$ ipython --no-banner

In [1]: import numpy as np

In [2]: from numpy import linalg as LA

In [3]: np.set_printoptions(precision=2, suppress=True, linewidth=160, legacy="1.25")

In [4]: basis = np.array([[-1, -1, 0, 3, 1, -3], [2, 0, 3, -2, 0, 3]])

In [5]: data = np.repeat(basis, 33 // 2, axis=0)

In [6]: rng = np.random.default_rng(796126)

In [7]: data = data + 0.1 * rng.normal(size=data.shape)

In [8]: data
Out[8]: 
array([[-1.02, -1.05,  0.21,  2.83,  0.97, -3.  ],
       [-0.87, -0.93, -0.09,  3.02,  0.87, -3.08],
       [-0.98, -0.99,  0.05,  3.03,  1.01, -2.88],
       [-1.05, -0.96,  0.02,  2.92,  0.91, -3.  ],
       [-0.9 , -0.86, -0.02,  2.79,  0.97, -3.09],
       [-0.98, -1.14,  0.22,  3.08,  1.11, -3.13],
       [-1.01, -1.12, -0.12,  3.  ,  1.05, -3.04],
       [-1.02, -0.89, -0.17,  3.04,  1.11, -3.11],
       [-0.89, -0.91, -0.13,  3.08,  1.14, -2.81],
       [-1.17, -0.97,  0.16,  3.  ,  0.98, -2.81],
       [-1.02, -1.11, -0.01,  2.94,  0.96, -3.06],
       [-0.92, -1.03,  0.09,  2.98,  0.95, -3.05],
       [-1.02, -0.97,  0.11,  2.95,  1.19, -2.87],
       [-0.85, -1.12, -0.21,  3.13,  0.86, -2.85],
       [-1.01, -0.93, -0.01,  3.08,  1.03, -2.91],
       [-0.91, -1.11, -0.01,  3.03,  0.85, -3.04],
       [ 1.96,  0.16,  2.97, -1.9 ,  0.06,  2.95],
       [ 1.87, -0.02,  3.01, -2.09,  0.03,  2.95],
       [ 1.94, -0.09,  3.03, -2.03,  0.04,  2.91],
       [ 1.94,  0.01,  3.11, -1.87,  0.11,  3.03],
       [ 2.03, -0.18,  3.15, -1.96,  0.03,  3.05],
       [ 2.15,  0.17,  3.06, -1.91,  0.03,  3.01],
       [ 1.98,  0.09,  3.05, -1.99,  0.1 ,  2.91],
       [ 2.01,  0.11,  3.1 , -2.17, -0.08,  3.  ],
       [ 2.07,  0.04,  3.1 , -1.92,  0.01,  2.93],
       [ 1.91, -0.19,  3.07, -2.27, -0.05,  2.89],
       [ 1.82, -0.2 ,  2.98, -2.02, -0.12,  2.97],
       [ 2.14, -0.01,  2.86, -1.99,  0.08,  3.02],
       [ 2.  , -0.08,  3.11, -1.84,  0.07,  3.02],
       [ 2.  , -0.09,  3.16, -2.1 , -0.1 ,  2.94],
       [ 1.85, -0.04,  3.13, -1.82, -0.11,  3.04],
       [ 2.05, -0.08,  3.17, -1.95,  0.02,  2.88]])

In [9]: basis = data[[23, 3]].astype(float)

In [10]: for _ in range(4):
    ...:     labels = LA.norm(data[:, None] - basis, axis=-1).argmin(axis=1)
    ...:     basis = np.array([data[labels == j].mean(axis=0) for j in range(2)])
    ...: 

In [11]: labels
Out[11]: array([1, 1, 1, 1, 1, 1, 1, 1, 1, 1, 1, 1, 1, 1, 1, 1, 0, 0, 0, 0, 0, 0, 0, 0, 0, 0, 0, 0, 0, 0, 0, 0])

In [12]: np.bincount(labels)
Out[12]: array([16, 16])

In [13]: np.abs(basis[1] - basis[0]).argmax()
Out[13]: 5

In [14]: basis
Out[14]: 
array([[ 1.98, -0.02,  3.07, -1.99,  0.01,  2.97],
       [-0.98, -1.01,  0.01,  2.99,  1.  , -2.98]])

In [15]: labels = data[:, 4] > np.median(data[:, 4])

In [16]: u = data[labels].mean(axis=0) - data[~labels].mean(axis=0)

In [17]: u
Out[17]: array([-2.96, -0.98, -3.06,  4.98,  0.99, -5.95])

In [18]: (((data - data.mean(axis=0)) @ u > 0) == labels).mean()
Out[18]: 1.0

In [19]: labels.astype(int)
Out[19]: array([1, 1, 1, 1, 1, 1, 1, 1, 1, 1, 1, 1, 1, 1, 1, 1, 0, 0, 0, 0, 0, 0, 0, 0, 0, 0, 0, 0, 0, 0, 0, 0])

In [20]: Ac = data - data.mean(axis=0)

In [21]: Uu, sv, vt = LA.svd(Ac, full_matrices=False)

In [22]: np.abs(Uu[:, 0]).argmax()
Out[22]: 7

In [23]: np.round(sv ** 2 / (sv ** 2).sum(), 2) + 0
Out[23]: array([1., 0., 0., 0., 0., 0.])

In [24]: np.round(np.abs(vt[-1]), 2) + 0
Out[24]: array([0.22, 0.49, 0.2 , 0.24, 0.78, 0.  ])

In [25]: np.searchsorted(np.cumsum(sv ** 2) / (sv ** 2).sum(), 0.9) + 1
Out[25]: 1

In [26]: sv
Out[26]: array([25.35,  0.72,  0.61,  0.55,  0.45,  0.4 ])

In [27]: (np.sign(Uu[:, 0]) == np.sign(Uu[0, 0])).astype(int)
Out[27]: array([1, 1, 1, 1, 1, 1, 1, 1, 1, 1, 1, 1, 1, 1, 1, 1, 0, 0, 0, 0, 0, 0, 0, 0, 0, 0, 0, 0, 0, 0, 0, 0])

In [28]: F = np.array([[1, 0, 0, 0, 0, 0, 0],
    ...:     [0, -8, 0, 0, 0, 0, 0],
    ...:     [0, 0, -6, 0, 0, 0, 0],
    ...:     [0, 0, 0, 0, 0, 0, 0],
    ...:     [0, 0, 0, 0, 9, 0, 0],
    ...:     [0, 0, 0, 0, 0, -8, 0],
    ...:     [0, 0, 0, 0, 0, 0, 1]])

In [29]: # looks like rank 6

In [30]: np.all(LA.eigvalsh(F) > 0)
Out[30]: False

In [31]: np.flatnonzero(LA.matrix_power((F != 0) + (F.T != 0) + np.eye(7), 7)[6])
Out[31]: array([6])

In [32]: (F != 0).astype(int)
Out[32]: 
array([[1, 0, 0, 0, 0, 0, 0],
       [0, 1, 0, 0, 0, 0, 0],
       [0, 0, 1, 0, 0, 0, 0],
       [0, 0, 0, 0, 0, 0, 0],
       [0, 0, 0, 0, 1, 0, 0],
       [0, 0, 0, 0, 0, 1, 0],
       [0, 0, 0, 0, 0, 0, 1]])

In [33]: F @ F
Out[33]: 
array([[ 1,  0,  0,  0,  0,  0,  0],
       [ 0, 64,  0,  0,  0,  0,  0],
       [ 0,  0, 36,  0,  0,  0,  0],
       [ 0,  0,  0,  0,  0,  0,  0],
       [ 0,  0,  0,  0, 81,  0,  0],
       [ 0,  0,  0,  0,  0, 64,  0],
       [ 0,  0,  0,  0,  0,  0,  1]])

In [34]: (LA.matrix_power((F != 0) + (F.T != 0) + np.eye(7), 7) > 0).astype(int)
Out[34]: 
array([[1, 0, 0, 0, 0, 0, 0],
       [0, 1, 0, 0, 0, 0, 0],
       [0, 0, 1, 0, 0, 0, 0],
       [0, 0, 0, 1, 0, 0, 0],
       [0, 0, 0, 0, 1, 0, 0],
       [0, 0, 0, 0, 0, 1, 0],
       [0, 0, 0, 0, 0, 0, 1]])

In [35]: X = np.arange(108).reshape(12, 9) + 4

In [36]: X
Out[36]: 
array([[  4,   5,   6,   7,   8,   9,  10,  11,  12],
       [ 13,  14,  15,  16,  17,  18,  19,  20,  21],
       [ 22,  23,  24,  25,  26,  27,  28,  29,  30],
       [ 31,  32,  33,  34,  35,  36,  37,  38,  39],
       [ 40,  41,  42,  43,  44,  45,  46,  47,  48],
       [ 49,  50,  51,  52,  53,  54,  55,  56,  57],
       [ 58,  59,  60,  61,  62,  63,  64,  65,  66],
       [ 67,  68,  69,  70,  71,  72,  73,  74,  75],
       [ 76,  77,  78,  79,  80,  81,  82,  83,  84],
       [ 85,  86,  87,  88,  89,  90,  91,  92,  93],
       [ 94,  95,  96,  97,  98,  99, 100, 101, 102],
       [103, 104, 105, 106, 107, 108, 109, 110, 111]])

In [37]: blk = np.stack([data, -3 * data, data[::-1]])

In [38]: LA.matrix_rank(blk.reshape(3, -1))
Out[38]: 2

In [39]: LA.norm(blk, axis=(1, 2))
Out[39]: array([27.43, 82.3 , 27.43])

In [40]: (blk @ data.T).shape
Out[40]: (3, 32, 32)

In [41]: blk.shape
Out[41]: (3, 32, 6)
